% python3 -q
>>> import numpy as np
>>> from numpy import linalg as LA
>>> np.set_printoptions(precision=2, suppress=True, linewidth=100)
>>> K = np.load("dump.npy")
>>> K
array([[ 1,  1, -1, -1, -1, -1,  1,  1],
       [ 1, -1,  1, -1, -1,  1, -1,  1],
       [ 1,  1,  1,  1,  1,  1,  1,  1],
       [ 1,  1,  1,  1, -1, -1, -1, -1]])
>>> out = K / np.sqrt((K ** 2).mean(axis=1, keepdims=True))
>>> K - K.mean(axis=1, keepdims=True)
array([[ 1.,  1., -1., -1., -1., -1.,  1.,  1.],
       [ 1., -1.,  1., -1., -1.,  1., -1.,  1.],
       [ 0.,  0.,  0.,  0.,  0.,  0.,  0.,  0.],
       [ 1.,  1.,  1.,  1., -1., -1., -1., -1.]])
>>> u, v = K[0], K[1]
>>> u @ u
np.int64(8)
>>> p = (u @ v) / (u @ u) * u
>>> round(LA.norm(u + v) ** 2 + LA.norm(u - v) ** 2, 2)
np.float64(32.0)
>>> LA.matrix_rank(np.outer(u, v))
np.int64(1)
>>> p
array([ 0.,  0., -0., -0., -0., -0.,  0.,  0.])
>>> u = np.array([0, 0])
>>> np.polyval(u, K[1])
array([0, 0, 0, 0, 0, 0, 0, 0])
>>> np.cross(K[1, :3], K[2, :3])
array([-2,  0,  2])
>>> x0 = np.array([-1, 3, 0, -3, 0, 1, -2, 1])
>>> (K @ x0).argmax()
np.int64(0)
>>> LA.norm(K @ x0) <= LA.norm(K, 2) * LA.norm(x0) + 1e-9
np.True_
>>> K @ (2 * x0)
array([ 6,  6, -2, -2])
>>> out = K / LA.norm(K, axis=1, keepdims=True)
>>> gram = out @ out.T
>>> gram[0].round(2) + 0
array([1., 0., 0., 0.])
>>> np.degrees(np.arccos(np.clip(gram[0, 3], -1, 1)))
np.float64(90.0)
>>> np.argwhere(np.triu(np.abs(gram) > 0.95, 1))
array([], shape=(0, 2), dtype=int64)
>>> (np.abs(gram) > 0.9).astype(int)
array([[1, 0, 0, 0],
       [0, 1, 0, 0],
       [0, 0, 1, 0],
       [0, 0, 0, 1]])
>>> X = np.load("arr.npy")
>>> X
array([[0, 1, 0, 0, 0, 0],
       [0, 0, 0, 0, 0, 0],
       [0, 0, 0, 0, 0, 2],
       [1, 0, 0, 0, 1, 0],
       [0, 1, 0, 0, 0, 0],
       [0, 0, 0, 0, 1, 0],
       [0, 0, 0, 0, 0, 0],
       [0, 1, 0, 0, 0, 0],
       [0, 0, 0, 0, 0, 0],
       [0, 0, 1, 2, 0, 0],
       [0, 0, 0, 0, 0, 0],
       [2, 1, 0, 0, 0, 0]])
>>> blk = np.stack([X, 5 * X, X[::-1]])
>>> LA.norm(blk, axis=(1, 2))
array([ 4.47, 22.36,  4.47])
>>> LA.matrix_rank(blk.reshape(3, -1))
np.int64(2)
>>> blk.sum(axis=0)
array([[ 2,  7,  0,  0,  0,  0],
       [ 0,  0,  0,  0,  0,  0],
       [ 0,  0,  1,  2,  0, 12],
       [ 6,  0,  0,  0,  6,  0],
       [ 0,  7,  0,  0,  0,  0],
       [ 0,  0,  0,  0,  6,  0],
       [ 0,  0,  0,  0,  1,  0],
       [ 0,  7,  0,  0,  0,  0],
       [ 1,  0,  0,  0,  1,  0],
       [ 0,  0,  6, 12,  0,  2],
       [ 0,  0,  0,  0,  0,  0],
       [12,  7,  0,  0,  0,  0]])
>>> Xc = X - X.mean(axis=0)
>>> V = LA.svd(Xc)[2][:5]
>>> out = Xc - Xc @ V.T @ V
>>> np.diag(V.T @ V)
array([1. , 1. , 0.2, 0.8, 1. , 1. ])
>>> np.round(out.std(axis=0), 2) + 0
array([0., 0., 0., 0., 0., 0.])
>>> M = np.loadtxt("m.csv", delimiter=",")
>>> M
array([[ 0.06,  0.17, -0.27,  0.54, -0.56,  0.15,  0.25,  0.04, -0.19, -0.3 , -0.25],
       [ 0.35,  0.51,  0.11, -0.03,  0.08, -0.36, -0.15, -0.59, -0.25,  0.01, -0.2 ],
       [ 0.19, -0.22,  0.5 , -0.07, -0.59,  0.19,  0.01, -0.37,  0.23,  0.12,  0.28],
       [ 0.28, -0.22,  0.18,  0.38,  0.16,  0.31, -0.43,  0.11, -0.01,  0.37, -0.48],
       [ 0.54, -0.06,  0.35,  0.02,  0.25, -0.12,  0.43,  0.26,  0.28, -0.39, -0.15],
       [ 0.06,  0.45,  0.38, -0.26, -0.21,  0.14, -0.16,  0.57, -0.39,  0.05,  0.1 ],
       [-0.47,  0.05,  0.37,  0.2 , -0.17, -0.57,  0.12,  0.15,  0.21,  0.25, -0.32],
       [ 0.41, -0.43, -0.31, -0.21, -0.31, -0.51, -0.05,  0.21, -0.25,  0.21, -0.02],
       [ 0.16,  0.38, -0.35, -0.27, -0.23,  0.04, -0.22,  0.14,  0.69,  0.09, -0.19],
       [ 0.22,  0.24, -0.08,  0.55,  0.13, -0.18, -0.01,  0.15,  0.15,  0.32,  0.63],
       [ 0.06,  0.14, -0.1 , -0.17,  0.06,  0.25,  0.67, -0.06, -0.1 ,  0.62, -0.15]])
>>> out = LA.inv(M)
>>> np.round(LA.det(M) * LA.det(out), 2)
np.float64(1.0)
>>> np.round(LA.slogdet(M)[0], 2)
np.float64(-1.0)
>>> np.round(M @ out, 2) + 0
array([[1., 0., 0., 0., 0., 0., 0., 0., 0., 0., 0.],
       [0., 1., 0., 0., 0., 0., 0., 0., 0., 0., 0.],
       [0., 0., 1., 0., 0., 0., 0., 0., 0., 0., 0.],
       [0., 0., 0., 1., 0., 0., 0., 0., 0., 0., 0.],
       [0., 0., 0., 0., 1., 0., 0., 0., 0., 0., 0.],
       [0., 0., 0., 0., 0., 1., 0., 0., 0., 0., 0.],
       [0., 0., 0., 0., 0., 0., 1., 0., 0., 0., 0.],
       [0., 0., 0., 0., 0., 0., 0., 1., 0., 0., 0.],
       [0., 0., 0., 0., 0., 0., 0., 0., 1., 0., 0.],
       [0., 0., 0., 0., 0., 0., 0., 0., 0., 1., 0.],
       [0., 0., 0., 0., 0., 0., 0., 0., 0., 0., 1.]])
>>> round(LA.cond(M), 2)
np.float64(1.0)
>>> (np.abs(out) > 1e-9).astype(int)
array([[1, 1, 1, 1, 1, 1, 1, 1, 1, 1, 1],
       [1, 1, 1, 1, 1, 1, 1, 1, 1, 1, 1],
       [1, 1, 1, 1, 1, 1, 1, 1, 1, 1, 1],
       [1, 1, 1, 1, 1, 1, 1, 1, 1, 1, 1],
       [1, 1, 1, 1, 1, 1, 1, 1, 1, 1, 1],
       [1, 1, 1, 1, 1, 1, 1, 1, 1, 1, 1],
       [1, 1, 1, 1, 1, 1, 1, 1, 1, 1, 1],
       [1, 1, 1, 1, 1, 1, 1, 1, 1, 1, 1],
       [1, 1, 1, 1, 1, 1, 1, 1, 1, 1, 1],
       [1, 1, 1, 1, 1, 1, 1, 1, 1, 1, 1],
       [1, 1, 1, 1, 1, 1, 1, 1, 1, 1, 1]])
>>> np.allclose(out, M.T)
True
>>> u = np.array([3, -3])
>>> np.cross(M[6, :3], M[8, :3])
array([-0.16, -0.11, -0.19])
>>> np.convolve(M[6], u)
array([-1.42,  1.58,  0.94, -0.5 , -1.13, -1.2 ,  2.06,  0.09,  0.19,  0.11, -1.69,  0.96])
>>> np.round(np.correlate(M[6], M[8], "full"), 2) + 0
array([ 0.09, -0.05, -0.39, -0.03,  0.41,  0.25, -0.13, -0.35,  0.09, -0.13,  0.  ,  0.4 ,  0.1 ,
        0.01, -0.29, -0.22,  0.01,  0.1 ,  0.24, -0.08, -0.05])
>>> np.polyval(u, M[6])
array([-4.42, -2.84, -1.9 , -2.4 , -3.52, -4.72, -2.65, -2.56, -2.37, -2.26, -3.96])
>>> x0 = np.array([0, 2, 2, 2, 1, 0, 2, 2, 2, 1, 0])
>>> 11 - LA.matrix_rank(M - np.eye(11), tol=1e-8)
np.int64(0)
>>> np.abs(LA.eigvals(M))
array([1., 1., 1., 1., 1., 1., 1., 1., 1., 1., 1.])
>>> np.sort(np.abs(np.degrees(np.angle(LA.eigvals(M)))))
array([  3.32,   3.32,  30.63,  30.63,  58.24,  58.24,  85.59,  85.59, 116.85, 116.85, 180.  ])
>>> np.round(M.T @ (M @ x0), 2) + 0
array([0., 2., 2., 2., 1., 0., 2., 2., 2., 1., 0.])
